>>> import numpy as np
>>> np.set_printoptions(precision=3, suppress=True, linewidth=140)
>>> r0 = np.array([0, -2, -3, 2, -2]) + 0.5
>>> F = np.eye(5) - 2 * np.outer(r0, r0) / (r0 @ r0)
>>> F
array([[ 0.971,  0.087,  0.145, -0.145,  0.087],
       [ 0.087,  0.739, -0.435,  0.435, -0.261],
       [ 0.145, -0.435,  0.275,  0.725, -0.435],
       [-0.145,  0.435,  0.725,  0.275,  0.435],
       [ 0.087, -0.261, -0.435,  0.435,  0.739]])
>>> # symmetric, so the eigenvalues are real
>>> M2 = F / np.sqrt((F ** 2).mean(axis=1, keepdims=True))
>>> np.linalg.matrix_rank(M2) == np.linalg.matrix_rank(F)
np.True_
>>> np.linalg.norm(M2, axis=1)
array([2.236, 2.236, 2.236, 2.236, 2.236])
>>> np.linalg.matrix_rank(F - F.mean(axis=1, keepdims=True))
np.int64(4)
>>> M2 = np.linalg.inv(F)
>>> np.linalg.inv(M2)
array([[ 0.971,  0.087,  0.145, -0.145,  0.087],
       [ 0.087,  0.739, -0.435,  0.435, -0.261],
       [ 0.145, -0.435,  0.275,  0.725, -0.435],
       [-0.145,  0.435,  0.725,  0.275,  0.435],
       [ 0.087, -0.261, -0.435,  0.435,  0.739]])
>>> np.round(F @ M2, 3) + 0
array([[1., 0., 0., 0., 0.],
       [0., 1., 0., 0., 0.],
       [0., 0., 1., 0., 0.],
       [0., 0., 0., 1., 0.],
       [0., 0., 0., 0., 1.]])
>>> round(np.linalg.det(F) * np.linalg.det(M2), 3)
np.float64(1.0)
>>> ev, evecs = np.linalg.eig(F)
>>> np.sort(np.linalg.eigvals(F.T))
array([-1.,  1.,  1.,  1.,  1.])
>>> ev
array([ 1., -1.,  1.,  1.,  1.])
>>> np.sort(np.linalg.eigvals(np.linalg.inv(F)))
array([-1.,  1.,  1.,  1.,  1.])
>>> np.linalg.svd(F, compute_uv=False)
array([1., 1., 1., 1., 1.])
>>> np.round(F[:, 2] @ F[:, 4], 3)
np.float64(-0.0)
>>> np.linalg.pinv(F)
array([[ 0.971,  0.087,  0.145, -0.145,  0.087],
       [ 0.087,  0.739, -0.435,  0.435, -0.261],
       [ 0.145, -0.435,  0.275,  0.725, -0.435],
       [-0.145,  0.435,  0.725,  0.275,  0.435],
       [ 0.087, -0.261, -0.435,  0.435,  0.739]])
>>> np.round(F.T @ F, 3) + 0
array([[1., 0., 0., 0., 0.],
       [0., 1., 0., 0., 0.],
       [0., 0., 1., 0., 0.],
       [0., 0., 0., 1., 0.],
       [0., 0., 0., 0., 1.]])
>>> np.linalg.norm(F, axis=0)
array([1., 1., 1., 1., 1.])
